$ ipython --no-banner

In [1]: import numpy as np

In [2]: np.set_printoptions(suppress=True, linewidth=120)

In [3]: W0 = np.loadtxt("run8.csv", delimiter=",")

In [4]: W0
Out[4]: 
array([[2., 2., 2.],
       [2., 2., 2.],
       [0., 2., 1.],
       [0., 1., 1.]])

In [5]: ang = np.radians(72)

In [6]: R = np.eye(3)

In [7]: R[2, 2] = R[0, 0] = np.cos(ang)

In [8]: R[2, 0], R[0, 2] = -np.sin(ang), np.sin(ang)

In [9]: R.round(3)
Out[9]: 
array([[ 0.309,  0.   ,  0.951],
       [ 0.   ,  1.   ,  0.   ],
       [-0.951,  0.   ,  0.309]])

In [10]: Y = W0 @ R.T

In [11]: np.allclose(W0 @ W0.T, Y @ Y.T)
Out[11]: True

In [12]: Y.round(3)
Out[12]: 
array([[ 2.52 ,  2.   , -1.284],
       [ 2.52 ,  2.   , -1.284],
       [ 0.951,  2.   ,  0.309],
       [ 0.951,  1.   ,  0.309]])

In [13]: np.round(np.linalg.svd(W0, compute_uv=False), 3), np.round(np.linalg.svd(Y, compute_uv=False), 3)
Out[13]: (array([5.362, 1.456, 0.362]), array([5.362, 1.456, 0.362]))

In [14]: Y = np.c_[W0[:, :2] @ np.array([[5, -2], [3, 1]]), np.array([1, 2, 1, 2])]

In [15]: Y
Out[15]: 
array([[16., -2.,  1.],
       [16., -2.,  2.],
       [ 6.,  2.,  1.],
       [ 3.,  1.,  2.]])

In [16]: np.round(np.linalg.lstsq(W0, Y[:, 0])[0], 3) + 0
Out[16]: array([5., 3., 0.])

In [17]: np.linalg.matrix_rank(Y)
Out[17]: np.int64(3)

In [18]: np.round(np.linalg.norm(Y - W0 @ np.linalg.lstsq(W0, Y)[0], axis=0), 3) + 0
Out[18]: array([0.   , 0.   , 0.707])

In [19]: O, evecs = np.linalg.qr(W0[:, :2])[0], np.linalg.qr(W0[:, 2:])[0]

In [20]: sig = np.linalg.svd(O.T @ evecs, compute_uv=False)

In [21]: np.round(np.degrees(np.arccos(sig.clip(0, 1))), 3)
Out[21]: array([8.13])

In [22]: sig.round(3)
Out[22]: array([0.99])

In [23]: round(float(np.linalg.norm(O @ O.T - evecs @ evecs.T, 2)), 3)
Out[23]: 1.0

In [24]: proj = W0 @ np.linalg.solve(W0.T @ W0, W0.T)

In [25]: np.round(np.diag(proj), 3)
Out[25]: array([0.5, 0.5, 1. , 1. ])

In [26]: sig = 3 * 0.2 ** np.arange(4)

In [27]: O, _ = np.linalg.qr(np.array([[-0.1, -0.4, -0.1, -0.5],
    ...:     [2.1, -0.3, -0.5, -1.4],
    ...:     [-1.1, 3.2, 0.8, -0.7],
    ...:     [1.3, -0.1, 0.9, 1.1]]))

In [28]: rng = np.random.default_rng(5267)

In [29]: M = rng.normal(size=(16, 4)) * sig @ O

In [30]: M.round(3)
Out[30]: 
array([[ 0.001, -0.849,  0.026, -4.69 ],
       [-0.104, -0.044,  0.012,  0.51 ],
       [ 0.047, -0.35 , -0.053, -3.255],
       [ 1.032, -0.996,  0.732, -2.682],
       [-0.807,  0.78 , -0.517,  2.643],
       [ 0.448, -0.325,  0.306, -0.835],
       [-0.044,  0.51 , -0.01 ,  2.817],
       [ 0.124,  0.372,  0.194,  4.787],
       [-0.266, -0.117, -0.237, -1.341],
       [ 0.419,  0.515,  0.303,  4.001],
       [ 0.476, -0.056,  0.306,  1.043],
       [ 0.283, -0.918,  0.109, -6.287],
       [ 0.547, -0.565,  0.271, -3.657],
       [-0.155, -0.686, -0.237, -6.196],
       [ 0.182, -0.187,  0.103, -1.293],
       [ 0.397,  0.564,  0.256,  3.453]])

In [31]: T = np.stack([M, -1 * M, M[::-1]])

In [32]: np.linalg.matrix_rank(T)
Out[32]: array([4, 4, 4])

In [33]: np.round(T.sum(axis=0), 3)
Out[33]: 
array([[ 0.397,  0.564,  0.256,  3.453],
       [ 0.182, -0.187,  0.103, -1.293],
       [-0.155, -0.686, -0.237, -6.196],
       [ 0.547, -0.565,  0.271, -3.657],
       [ 0.283, -0.918,  0.109, -6.287],
       [ 0.476, -0.056,  0.306,  1.043],
       [ 0.419,  0.515,  0.303,  4.001],
       [-0.266, -0.117, -0.237, -1.341],
       [ 0.124,  0.372,  0.194,  4.787],
       [-0.044,  0.51 , -0.01 ,  2.817],
       [ 0.448, -0.325,  0.306, -0.835],
       [-0.807,  0.78 , -0.517,  2.643],
       [ 1.032, -0.996,  0.732, -2.682],
       [ 0.047, -0.35 , -0.053, -3.255],
       [-0.104, -0.044,  0.012,  0.51 ],
       [ 0.001, -0.849,  0.026, -4.69 ]])

In [34]: gram = M.T @ M

In [35]: np.allclose(gram, gram.T)
Out[35]: True

In [36]: (M @ M.T).shape
Out[36]: (16, 16)

In [37]: np.round(np.diag(gram), 3)
Out[37]: array([  3.015,   5.218,   1.398, 202.357])

In [38]: gram.round(3)
Out[38]: 
array([[  3.015,  -1.846,   2.003,  -4.169],
       [ -1.846,   5.218,  -0.968,  29.755],
       [  2.003,  -0.968,   1.398,  -0.234],
       [ -4.169,  29.755,  -0.234, 202.357]])

In [39]: np.round(np.trace(gram), 3), round(float((M ** 2).sum()), 3)
Out[39]: (np.float64(211.988), 211.988)

In [40]: np.round(np.linalg.eigvalsh(gram)[::-1], 3)
Out[40]: array([206.846,   4.869,   0.267,   0.006])

In [41]: np.round(np.linalg.svd(M, compute_uv=False) ** 2, 3)
Out[41]: array([206.846,   4.869,   0.267,   0.006])

In [42]: np.linalg.matrix_rank(gram)
Out[42]: np.int64(4)

In [43]: m1 = np.load("x.npy")

In [44]: m1
Out[44]: 
array([[ -2,  -4,   2,   4],
       [  1,   5,  -1,  -5],
       [ -6, -12,   2,   4],
       [  3,  15,  -1,  -5]])

In [45]: r0 = np.array([3, -4, -1, 0])

In [46]: Y = m1 + np.outer(r0, np.eye(4)[3])

In [47]: round(float(np.linalg.det(Y) / np.linalg.det(m1)), 3), round(1 + np.linalg.solve(m1, r0)[3], 3)
Out[47]: (2.167, np.float64(2.167))

In [48]: np.linalg.matrix_rank(Y - m1)
Out[48]: np.int64(1)

In [49]: labels = rng.permutation(4)

In [50]: Y = m1[:, labels] * rng.choice([-1, 1], 4)

In [51]: Y
Out[51]: 
array([[  4,   4,   2,  -2],
       [ -5,  -5,  -1,   1],
       [ 12,   4,   2,  -6],
       [-15,  -5,  -1,   3]])

In [52]: left, _, Vh = np.linalg.svd(m1.T @ Y)

In [53]: np.round(left @ Vh, 3) + 0
Out[53]: 
array([[ 0.,  0.,  0.,  1.],
       [-1.,  0.,  0.,  0.],
       [ 0.,  0.,  1.,  0.],
       [ 0.,  1.,  0.,  0.]])

In [54]: labels
Out[54]: array([1, 3, 2, 0])

In [55]: data = np.loadtxt("w.csv", delimiter=",")

In [56]: data
Out[56]: 
array([[0., 1., 1.],
       [1., 0., 1.],
       [1., 1., 0.]])

In [57]: # symmetric, so the eigenvalues are real

In [58]: T = np.stack([data, -3 * data, data[::-1]])

In [59]: T.shape
Out[59]: (3, 3, 3)

In [60]: np.einsum("bij,cij->bc", T, T)
Out[60]: 
array([[  6., -18.,   4.],
       [-18.,  54., -12.],
       [  4., -12.,   6.]])

In [61]: np.round(np.linalg.det(T), 3)
Out[61]: array([  2., -54.,  -2.])

In [62]: feats = np.load("test6.npy")

In [63]: feats
Out[63]: 
array([[-0.163,  1.813,  1.133, -1.114,  0.35 ],
       [-0.2  ,  1.8  ,  1.1  , -1.1  ,  0.4  ],
       [-0.6  ,  0.1  ,  0.4  , -0.1  ,  0.   ]])

In [64]: x = np.array([-3, -4, 1, 0, 0])

In [65]: np.sign((feats @ x).round(6))
Out[65]: array([-1., -1.,  1.])

In [66]: np.linalg.norm(feats @ x) <= np.linalg.norm(feats, 2) * np.linalg.norm(x) + 1e-9
Out[66]: np.True_

In [67]: feats @ np.eye(5)[3]
Out[67]: array([-1.114, -1.1  , -0.1  ])

In [68]: np.round(np.einsum("ij,j->i", feats, x), 3)
Out[68]: array([-5.63, -5.5 ,  1.8 ])
